$ ipython --no-banner

In [1]: import numpy as np

In [2]: from numpy import linalg as LA

In [3]: np.set_printoptions(precision=3, suppress=True, linewidth=160, sign=" ")

In [4]: def rnd(a):
   ...:     return np.round(a, 3) + 0
   ...: 

In [5]: mat = np.load("run12.npy")

In [6]: print(mat)
[[ 2.  0.  0.  0.]
 [ 0. -1.  3. -3.]
 [ 0. -1.  0.  2.]
 [ 0.  0.  3. -1.]]

In [7]: # 2 groups of indices that never mix

In [8]: out = np.array([[-2, 1], [-2, 1], [0, 1], [-1, 0]])

In [9]: print(np.vstack([mat, out.T]).shape)
(6, 4)

In [10]: np.einsum("ij->j", mat)
Out[10]: array([ 2., -2.,  6., -2.])

In [11]: np.einsum("ik,kj->ji", mat, out)
Out[11]: 
array([[-4.,  5.,  0.,  1.],
       [ 2.,  2., -1.,  3.]])

In [12]: np.trace(mat)
Out[12]: np.float64(0.0)

In [13]: print(rnd(np.abs(LA.eigvals(mat)).max()))
2.449

In [14]: (mat + mat.T) / 2
Out[14]: 
array([[ 2. ,  0. ,  0. ,  0. ],
       [ 0. , -1. ,  1. , -1.5],
       [ 0. ,  1. ,  0. ,  2.5],
       [ 0. , -1.5,  2.5, -1. ]])

In [15]: print(rnd(np.sort(np.abs(LA.eigvals(mat)))))
[ 2.     2.     2.449  2.449]

In [16]: print(rnd(LA.matrix_power(mat, 3)))
[[  8.   0.   0.   0.]
 [  0.  14.  30. -30.]
 [  0.  -4.   6.   2.]
 [  0.   6.  12.  -4.]]
